% python3 -q
>>> import numpy as np
>>> from numpy import linalg as LA
>>> np.set_printoptions(suppress=True, linewidth=120)
>>> A = np.loadtxt("m.csv", delimiter=",")
>>> print(A)
[[ 2. -3.  1.]
 [ 3.  2.  3.]
 [-2.  0.  0.]
 [11.  3. 10.]]
>>> other = np.array([[2, 0], [1, -1], [3, 1]])
>>> print(LA.matrix_rank(np.vstack([A, other.T])))
3
>>> print(A @ other)
[[ 4.  4.]
 [17.  1.]
 [-4.  0.]
 [55.  7.]]
>>> print(other.T @ A.T)
[[ 4. 17. -4. 55.]
 [ 4.  1.  0.  7.]]
>>> rng = np.random.default_rng(2964)
>>> other = A + rng.integers(-2, 3, (4, 1)) @ rng.integers(-2, 3, (1, 3))
>>> print(other)
[[ 4. -1. -1.]
 [ 5.  4.  1.]
 [-2.  0.  0.]
 [11.  3. 10.]]
>>> print(other - A)
[[ 2.  2. -2.]
 [ 2.  2. -2.]
 [ 0.  0.  0.]
 [ 0.  0.  0.]]
>>> print(np.round(LA.svd(other - A, compute_uv=False), 2) + 0)
[4.9 0.  0. ]
>>> print(LA.matrix_rank(other - A, tol=1e-8))
1
>>> other = A / np.sqrt((A ** 2).mean(axis=1, keepdims=True))
>>> print(np.round(LA.norm(other, axis=1), 2))
[1.73 1.73 1.73 1.73]
>>> print(LA.matrix_rank(A - A.mean(axis=1, keepdims=True)))
2
>>> mat = np.load("test4.npy")
>>> print(mat)
[[ 3  1 -2]
 [-2  1 -2]]
>>> w1 = np.array([[1, -4, 4, -3], [5, -5, 5, 5], [-1, 5, 4, -3]])
>>> coef = np.array([2, 1, 2, 0])
>>> H = np.maximum(mat @ w1 + coef, 0)
>>> print((H > 0).mean(axis=0))
[1.  0.  0.5 1. ]
>>> cent = np.array([[2, 1], [-2, 3], [-3, 1], [0, -1]])
>>> print(w1 @ cent)
[[ -2  -4]
 [  5 -10]
 [-24  21]]
>>> print(H @ cent)
[[ -9  21]
 [ 14 -10]]
>>> other = np.array([[-5, -1], [8, 3]])
>>> cent = np.kron(other, mat)
>>> print(round(LA.norm(cent, 2), 2), round(float(LA.norm(other, 2) * LA.norm(mat, 2)), 2))
37.39 37.39
>>> print(cent.shape)
(4, 6)
>>> other = np.array([[2, 2], [0, 3], [3, -3]])
>>> print(np.einsum("ij,ij->i", mat, mat))
[14  9]
>>> print(np.einsum("ik,kj->ij", mat, other))
[[  0  15]
 [-10   5]]
>>> print(np.einsum("ij->j", mat))
[ 1  2 -4]
>>> print(mat @ other)
[[  0  15]
 [-10   5]]
